% ipython --no-banner

In [1]: import numpy as np

In [2]: from numpy import linalg as LA

In [3]: np.set_printoptions(precision=3, suppress=True, linewidth=120, floatmode="fixed")

In [4]: E = np.load("dump.npy")

In [5]: E
Out[5]: 
array([[-0.503,  0.004, -0.110, -0.083,  0.335,  0.146, -0.494],
       [ 0.132, -0.386, -0.324, -0.100, -0.381,  0.008,  0.087],
       [ 0.318,  0.240, -0.330, -0.084,  0.346,  0.048, -0.197],
       [ 0.424, -0.202,  0.012, -0.362, -0.144,  0.398, -0.358],
       [ 0.000,  0.348, -0.533,  0.134,  0.081, -0.048,  0.045],
       [ 0.079, -0.325, -0.531, -0.128,  0.293, -0.028,  0.174],
       [ 0.106, -0.355,  0.035,  0.680,  0.349,  0.239, -0.154],
       [-0.450, -0.319,  0.053, -0.146,  0.138,  0.406,  0.411],
       [-0.132,  0.009, -0.275, -0.216,  0.006,  0.097,  0.263],
       [-0.371, -0.063, -0.093, -0.172, -0.053, -0.472, -0.268],
       [ 0.106, -0.268,  0.230, -0.431,  0.341, -0.162, -0.199],
       [ 0.079,  0.430,  0.205, -0.256,  0.316,  0.289,  0.270],
       [ 0.238, -0.190,  0.160, -0.010,  0.387, -0.502,  0.322]])

In [6]: # orthonormal columns

In [7]: cov = E.T @ E

In [8]: LA.matrix_rank(cov)
Out[8]: np.int64(7)

In [9]: cov.round(3) + 0
Out[9]: 
array([[1.000, 0.000, 0.000, 0.000, 0.000, 0.000, 0.000],
       [0.000, 1.000, 0.000, 0.000, 0.000, 0.000, 0.000],
       [0.000, 0.000, 1.000, 0.000, 0.000, 0.000, 0.000],
       [0.000, 0.000, 0.000, 1.000, 0.000, 0.000, 0.000],
       [0.000, 0.000, 0.000, 0.000, 1.000, 0.000, 0.000],
       [0.000, 0.000, 0.000, 0.000, 0.000, 1.000, 0.000],
       [0.000, 0.000, 0.000, 0.000, 0.000, 0.000, 1.000]])

In [10]: LA.eigvalsh(cov)[::-1]
Out[10]: array([1.000, 1.000, 1.000, 1.000, 1.000, 1.000, 1.000])
